>>> import numpy as np
>>> np.set_printoptions(precision=3, suppress=True, linewidth=200)
>>> K = np.load("data.npy")
>>> print(K)
[[-3 -2 -1  0]
 [ 1  2  3  4]
 [ 5  6  7  8]
 [ 9 10 11 12]]
>>> print([round(float(x), 3) for x in np.linalg.svd(K, compute_uv=False)[:3]])
[25.578, 3.128, 0.0]
>>> print(round(float(np.linalg.norm(K, 2) / np.linalg.norm(K)), 3))
0.993
>>> print(np.linalg.matrix_rank(K, rtol=0.1))
2
>>> print(np.linalg.cond(K) > 100)
True
>>> P = np.triu(np.array([[-4, -1, -1, -5], [-3, 1, 5, -4], [-2, 5, 1, -3], [-4, 4, 2, 5]]), 1) + np.eye(4)
>>> M2 = P @ K @ np.linalg.inv(P)
>>> print(round(float(np.linalg.det(M2)), 3))
0.0
>>> print(np.trace(M2), np.trace(K))
18.0 18
>>> print(np.round(np.poly(M2), 3) + 0)
[  1. -18. -80.   0.   0.]
>>> print(np.linalg.matrix_rank(M2))
2
>>> print(P @ K - K @ P)
[[-51. -61. -58. -98.]
 [-11.  -9. -18.  14.]
 [-27. -25. -58.  34.]
 [  0.   9. -41. 118.]]
>>> print(M2)
[[ -54. -114.  450.  552.]
 [ -10.  -18.   74.   96.]
 [ -22.  -46.  182.  224.]
 [   9.   19.  -75.  -92.]]
>>> Uu, s, Vt = np.linalg.svd(M2)
>>> V = Vt[:(s > 1e-8).sum()]
>>> rng = np.random.default_rng(303)
>>> x = M2[0] + -3 * M2[2] + rng.integers(2) * np.eye(4)[2]
>>> print(x)
[  12.   24.  -96. -120.]
>>> print(round(float(np.linalg.norm(x - V.T @ V @ x)), 3))
0.0
>>> print(np.diag(V.T @ V))
[0.056 0.164 0.836 0.944]
>>> print(np.linalg.matrix_rank(np.vstack([M2, x])))
2
>>> print(round(np.linalg.det(K[::-1]), 3))
0.0
>>> print(np.kron(np.eye(2, dtype=int), K))
[[-3 -2 -1  0  0  0  0  0]
 [ 1  2  3  4  0  0  0  0]
 [ 5  6  7  8  0  0  0  0]
 [ 9 10 11 12  0  0  0  0]
 [ 0  0  0  0 -3 -2 -1  0]
 [ 0  0  0  0  1  2  3  4]
 [ 0  0  0  0  5  6  7  8]
 [ 0  0  0  0  9 10 11 12]]
>>> print(np.einsum("ij,ji->", K, K))
484
>>> m1 = np.loadtxt("dump.csv", delimiter=",")
>>> print(m1)
[[ 6.372 -7.517  8.679]
 [ 5.405 -4.115  7.807]
 [ 4.815 -5.885  8.906]
 [ 5.343 -6.715  9.861]
 [ 6.382 -7.148  7.388]
 [ 6.431 -5.532  7.695]
 [ 7.317 -6.38   7.952]
 [ 5.749 -5.659 10.351]
 [ 6.605 -6.238  9.179]
 [ 4.96  -5.038  8.516]]
>>> M2 = np.c_[m1[:, :2] @ np.array([[-1, 7], [-2, -9]]), np.array([3, 5, -4, 2, 7, 2, 7, 8, 9, 9])]
>>> print(M2)
[[  8.662 112.257   3.   ]
 [  2.825  74.87    5.   ]
 [  6.955  86.67   -4.   ]
 [  8.087  97.836   2.   ]
 [  7.914 109.006   7.   ]
 [  4.633  94.805   2.   ]
 [  5.443 108.639   7.   ]
 [  5.569  91.174   8.   ]
 [  5.871 102.377   9.   ]
 [  5.116  80.062   9.   ]]
>>> print(np.linalg.norm(np.linalg.qr(m1)[0].T @ M2, axis=0) ** 2 / ((M2 ** 2).sum(axis=0) + 1e-12))
[1.    1.    0.695]
>>> print(np.round(np.linalg.lstsq(m1, M2[:, 0])[0], 3) + 0)
[-1. -2.  0.]
>>> print(np.linalg.matrix_rank(M2))
3
>>> print(np.linalg.cond(m1) > 100)
False
>>> print(round(np.linalg.norm(m1, 2) / np.linalg.norm(m1), 3))
0.995
>>> print([round(float(x), 3) for x in np.linalg.svd(m1, compute_uv=False)[:3]])
[38.331, 3.278, 2.028]
>>> print(np.linalg.matrix_rank(m1, rtol=0.1))
1
>>> feats = np.loadtxt("layer7.csv", delimiter=",")
>>> print(feats)
[[-5.211 -9.57   7.057]
 [-3.578 -7.82   5.989]
 [-2.043 -8.035  8.786]
 [-1.713 -0.523  4.705]
 [-5.049  5.072  2.848]
 [-7.968  6.124  4.064]
 [-7.382  6.427  4.543]
 [-6.172  6.616  3.101]
 [-1.932 -9.287  7.061]
 [-6.923  6.511  3.75 ]
 [-2.439 -9.386  8.007]
 [-5.234  5.579  4.254]
 [-2.886 -7.89   8.593]
 [-8.596  6.172  4.155]
 [-4.284 -8.171  6.72 ]
 [-0.199 -9.921  7.946]
 [-4.676 -9.545  6.733]
 [-8.48   5.433  3.469]
 [-6.799  6.398  4.77 ]
 [-2.194 -0.103  4.088]
 [-3.937 -9.66   9.376]
 [-6.762  7.12   2.949]
 [-2.523  1.124  4.547]
 [-3.81  -3.134  6.423]
 [-6.448  6.969  4.739]]
>>> M2 = feats / np.sqrt((feats ** 2).mean(axis=1, keepdims=True))
>>> print(M2[18])
[-1.123  1.057  0.788]
>>> print(np.linalg.matrix_rank(feats - feats.mean(axis=1, keepdims=True)))
2
